In [1]: import numpy as np

In [2]: np.set_printoptions(precision=3, suppress=True, linewidth=100, sign=" ")

In [3]: rd = lambda a: np.round(a, 3) + 0

In [4]: feats = np.load("x.npy")

In [5]: rd(feats)
Out[5]: 
array([[ -3.035,  -0.225,  -8.04 ,  -9.734,  -0.689,   3.724,  -1.146,   8.174,  -0.78 ,  -2.804,
          5.236],
       [  0.223,  -2.051,  -1.351,  -4.312,   0.082,  -0.305,  -0.903,   2.329,  -0.992,  -0.843,
          0.508],
       [  0.432,  -1.944,  -0.434,  -3.107,   0.197,  -0.629,  -0.676,   1.254,  -0.927,  -0.639,
         -0.205],
       [  0.35 ,  -1.419,   0.16 ,  -1.727,   0.249,  -0.599,  -0.336,   0.293,  -0.717,  -0.484,
         -0.644],
       [  0.288,  -1.231,   0.208,  -1.422,   0.24 ,  -0.528,  -0.256,   0.143,  -0.64 ,  -0.448,
         -0.656],
       [  0.269,  -1.175,   0.215,  -1.34 ,   0.236,  -0.505,  -0.234,   0.109,  -0.616,  -0.437,
         -0.652],
       [  0.04 ,   0.315,  -0.106,   0.319,  -0.122,   0.082,  -0.026,   0.145,   0.232,   0.259,
          0.365],
       [  0.127,   0.517,  -0.169,   0.537,  -0.224,   0.097,  -0.078,   0.289,   0.413,   0.498,
          0.666],
       [  0.488,   0.838,  -0.222,   0.963,  -0.468,  -0.02 ,  -0.283,   0.667,   0.815,   1.14 ,
          1.362],
       [  1.926,   0.994,   0.115,   1.737,  -1.022,  -0.904,  -1.037,   1.564,   1.651,   2.935,
          2.82 ],
       [  2.887,   0.857,   0.488,   2.087,  -1.295,  -1.592,  -1.514,   1.989,   2.038,   3.963,
          3.475],
       [  9.306,  -1.217,   3.867,   3.84 ,  -2.606,  -6.699,  -4.518,   3.754,   3.797,  10.   ,
          6.134],
       [ 14.241,  -3.305,   6.915,   5.014,  -3.379, -10.862,  -6.721,   4.553,   4.784,  14.278,
          7.363],
       [ 15.156,  -3.715,   7.503,   5.227,  -3.51 , -11.645,  -7.123,   4.672,   4.949,  15.053,
          7.55 ],
       [ 18.51 ,  -5.262,   9.709,   6.001,  -3.97 , -14.54 ,  -8.586,   5.047,   5.524,  17.864,
          8.155],
       [ 18.624,  -5.315,   9.785,   6.028,  -3.985, -14.639,  -8.635,   5.058,   5.543,  17.959,
          8.174],
       [ 21.692,  -6.78 ,  11.859,   6.731,  -4.378, -17.313,  -9.958,   5.329,   6.03 ,  20.491,
          8.632],
       [ 27.417,  -9.605,  15.838,   8.038,  -5.063, -22.354, -12.397,   5.698,   6.868,  25.146,
          9.308]])

In [6]: rk = np.linalg.matrix_rank(feats)

In [7]: rk
Out[7]: np.int64(3)

In [8]: null = np.linalg.svd(feats)[2][rk:].T

In [9]: [int(np.linalg.matrix_rank(feats[:i])) for i in range(1, len(feats) + 1)]
Out[9]: [1, 2, 3, 3, 3, 3, 3, 3, 3, 3, 3, 3, 3, 3, 3, 3, 3, 3]

In [10]: [int(np.linalg.matrix_rank(feats[:, :j + 1])) for j in range(11)]
Out[10]: [1, 2, 3, 3, 3, 3, 3, 3, 3, 3, 3]

In [11]: null.shape
Out[11]: (11, 8)

In [12]: [int(np.linalg.matrix_rank(np.delete(feats, i, axis=0))) for i in range(18)]
Out[12]: [3, 3, 3, 3, 3, 3, 3, 3, 3, 3, 3, 3, 3, 3, 3, 3, 3, 3]

In [13]: Uu, sig, VT = np.linalg.svd(feats)

In [14]: print(rd(sig))
[ 94.097  17.163   9.719   0.      0.      0.      0.      0.      0.      0.      0.   ]

In [15]: np.argmax(sig[:-1] / (sig[1:] + 1e-6)) + 1
Out[15]: np.int64(3)

In [16]: M2 = Uu[:, :3] @ np.diag(sig[:3]) @ VT[:3]

In [17]: np.linalg.matrix_rank(M2)
Out[17]: np.int64(3)

In [18]: rd(np.linalg.norm(feats - M2, 2)), rd(sig[3])
Out[18]: (np.float64(0.0), np.float64(0.0))

In [19]: np.allclose(feats[:-1].T @ np.linalg.lstsq(feats[:-1].T, feats[-1])[0], feats[-1])
Out[19]: True

In [20]: np.linalg.lstsq(feats[:-1].T, feats[-1])[2]
Out[20]: np.int32(3)

In [21]: rd(np.trace(np.linalg.pinv(feats) @ feats))
Out[21]: np.float64(3.0)

In [22]: print(np.abs(np.diag(np.linalg.qr(feats)[1])) > 1e-9)
[ True  True  True False False False False False False False False]

In [23]: M2 = feats / np.linalg.norm(feats, axis=1, keepdims=True)

In [24]: gram = M2 @ M2.T

In [25]: rd(np.linalg.norm(M2, axis=1))
Out[25]: array([ 1.,  1.,  1.,  1.,  1.,  1.,  1.,  1.,  1.,  1.,  1.,  1.,  1.,  1.,  1.,  1.,  1.,  1.])

In [26]: w1 = np.array([[0, -2, -7, 0, 8],
    ...:     [-2, -5, 6, -2, -9],
    ...:     [-1, 0, -6, -3, 0],
    ...:     [5, 0, -2, -6, 4],
    ...:     [-2, -7, 3, 5, -6],
    ...:     [-5, -2, 5, -6, -1],
    ...:     [-4, 5, 5, 0, 6],
    ...:     [6, 0, 2, 0, -2],
    ...:     [4, -2, 4, 3, 4],
    ...:     [-5, -6, 9, 5, -3],
    ...:     [6, -6, -5, 3, 9]])

In [27]: b = np.array([-1, 2, -2, -3, 2])

In [28]: act = np.maximum(feats @ w1 + b, 0)

In [29]: (act > 0).astype(int)
Out[29]: 
array([[ 1,  0,  1,  1,  0],
       [ 1,  1,  0,  1,  0],
       [ 0,  1,  0,  1,  0],
       [ 0,  1,  0,  1,  0],
       [ 0,  1,  0,  1,  0],
       [ 0,  1,  0,  1,  0],
       [ 1,  0,  1,  0,  1],
       [ 1,  0,  1,  0,  1],
       [ 1,  0,  1,  1,  1],
       [ 1,  0,  0,  1,  1],
       [ 1,  0,  0,  1,  1],
       [ 1,  0,  0,  1,  1],
       [ 1,  0,  0,  1,  1],
       [ 1,  0,  0,  1,  1],
       [ 1,  0,  0,  1,  1],
       [ 1,  0,  0,  1,  1],
       [ 1,  0,  0,  1,  1],
       [ 1,  0,  0,  1,  1]])

In [30]: C = np.array([[0, 3, 2], [0, 2, -1], [1, 2, 0], [-2, 1, -2], [-3, 0, -2]])

In [31]: w1 @ C
Out[31]: 
array([[-31, -18, -14],
       [ 37,  -6,  23],
       [  0, -18,   4],
       [ -2,   5,  14],
       [ 11,  -9,   5],
       [ 20, -15,   6],
       [-13,   8, -25],
       [  8,  22,  16],
       [-14,  19,  -4],
       [  8,  -4,  -8],
       [-38,  -1,  -6]])

In [32]: W0 = np.vander(np.arange(6) - 2, 4, increasing=True)

In [33]: W0
Out[33]: 
array([[ 1, -2,  4, -8],
       [ 1, -1,  1, -1],
       [ 1,  0,  0,  0],
       [ 1,  1,  1,  1],
       [ 1,  2,  4,  8],
       [ 1,  3,  9, 27]])

In [34]: q, evecs = np.linalg.qr(W0[:, :3])[0], np.linalg.qr(W0[:, 3:])[0]

In [35]: sig = np.linalg.svd(q.T @ evecs, compute_uv=False)

In [36]: (sig > 0.9).sum()
Out[36]: np.int64(1)

In [37]: Uu, sig, VT = np.linalg.svd(feats)

In [38]: evecs = VT[:(sig > 1e-8).sum()]

In [39]: rng = np.random.default_rng(8186)

In [40]: x = feats[15] + -3 * feats[10] + rng.integers(2) * np.eye(11)[2]

In [41]: rd(x)
Out[41]: array([ 9.964, -7.885,  8.322, -0.234, -0.1  , -9.864, -4.092, -0.909, -0.571,  6.071, -2.251])

In [42]: rd(np.diag(evecs.T @ evecs))
Out[42]: array([ 0.297,  0.327,  0.282,  0.585,  0.036,  0.251,  0.092,  0.345,  0.108,  0.294,  0.382])

In [43]: ang = rng.uniform(0, 2 * np.pi, 37)

In [44]: q, _ = np.linalg.qr(np.array([[-1.9, 0.9],
    ...:     [-1.7, 0.1],
    ...:     [-0.1, -2.3],
    ...:     [-1.9, 2.0],
    ...:     [0.4, -0.8],
    ...:     [0.5, 1.5],
    ...:     [0.7, 0.3],
    ...:     [1.9, -0.3]]))

In [45]: F = 5 * np.c_[np.cos(ang), np.sin(ang)] @ q.T

In [46]: rd(F)
Out[46]: 
array([[-2.195, -1.351,  1.924, -3.151,  0.993, -0.931,  0.26 ,  1.674],
       [-2.397, -1.725,  1.273, -3.053,  0.869, -0.405,  0.507,  2.04 ],
       [-0.112, -1.139, -3.465,  1.509, -0.876,  2.589,  0.972,  0.996],
       [-2.473, -1.928,  0.815, -2.916,  0.767, -0.049,  0.657,  2.231],
       [ 2.418,  2.31 ,  0.613,  2.19 , -0.383, -0.996, -1.022, -2.542],
       [ 0.431,  1.394,  3.379, -1.142,  0.782, -2.597, -1.062, -1.289],
       [-1.63 , -0.582,  2.83 , -2.996,  1.102, -1.729, -0.184,  0.884],
       [ 1.425,  2.063,  2.696,  0.197,  0.382, -2.315, -1.23 , -2.095],
       [ 1.525,  0.458, -2.937,  2.939, -1.106,  1.831,  0.25 , -0.754],
       [-2.488, -2.211, -0.08 , -2.512,  0.537,  0.617,  0.903,  2.475],
       [-1.565, -0.505,  2.897, -2.961,  1.104, -1.793, -0.225,  0.803],
       [ 0.255,  1.256,  3.434, -1.348,  0.836, -2.598, -1.014, -1.129],
       [-0.391,  0.703,  3.484, -2.033,  0.994, -2.49 , -0.799, -0.505],
       [-0.31 ,  0.776,  3.49 , -1.953,  0.977, -2.513, -0.829, -0.586],
       [-0.872, -1.717, -3.162,  0.588, -0.627,  2.535,  1.16 ,  1.669],
       [-1.904, -0.929,  2.479, -3.113,  1.072, -1.407,  0.008,  1.245],
       [-1.693, -2.199, -2.367, -0.626, -0.236,  2.131,  1.237,  2.275],
       [ 2.465,  1.903, -0.879,  2.938, -0.781,  0.098, -0.637, -2.207],
       [-0.52 , -1.462, -3.345,  1.035, -0.753,  2.592,  1.084,  1.368],
       [-0.503, -1.449, -3.352,  1.055, -0.759,  2.593,  1.08 ,  1.353],
       [ 2.135,  1.257, -2.061,  3.154, -1.015,  1.046, -0.202, -1.58 ],
       [ 2.389,  1.705, -1.312,  3.063, -0.877,  0.436, -0.493, -2.021],
       [-1.442, -0.363,  3.012, -2.889,  1.107, -1.905, -0.299,  0.653],
       [ 1.613,  0.563, -2.848,  2.988, -1.102,  1.745,  0.195, -0.864],
       [ 2.329,  1.585, -1.54 ,  3.108, -0.923,  0.617, -0.411, -1.905],
       [ 1.597,  0.543, -2.865,  2.979, -1.103,  1.762,  0.205, -0.843],
       [-2.167, -1.306,  1.991, -3.153,  1.004, -0.987,  0.232,  1.629],
       [ 2.041,  1.117, -2.25 ,  3.146, -1.043,  1.208, -0.117, -1.438],
       [-0.384, -1.357, -3.396,  1.198, -0.797,  2.599,  1.05 ,  1.246],
       [-2.339, -2.345, -0.963, -1.946,  0.274,  1.237,  1.088,  2.554],
       [-2.434, -2.296, -0.522, -2.249,  0.41 ,  0.932,  1.003,  2.535],
       [ 0.928,  1.755,  3.125, -0.513,  0.605, -2.521, -1.17 , -1.715],
       [ 2.137,  1.26 , -2.058,  3.154, -1.014,  1.044, -0.203, -1.582],
       [ 1.812,  2.251,  2.191,  0.83 ,  0.163, -2.027, -1.231, -2.348],
       [ 2.502,  2.107, -0.305,  2.706, -0.64 , -0.335, -0.804, -2.39 ],
       [ 2.18 ,  1.327, -1.96 ,  3.153, -0.999,  0.962, -0.245, -1.65 ],
       [-1.955, -0.997,  2.399, -3.127,  1.062, -1.337,  0.047,  1.315]])

In [47]: M2 = F / np.sqrt((F ** 2).mean(axis=1, keepdims=True))

In [48]: rd(M2[16])
Out[48]: array([-0.958, -1.244, -1.339, -0.354, -0.134,  1.205,  0.7  ,  1.287])

In [49]: np.linalg.matrix_rank(F - F.mean(axis=1, keepdims=True))
Out[49]: np.int64(2)
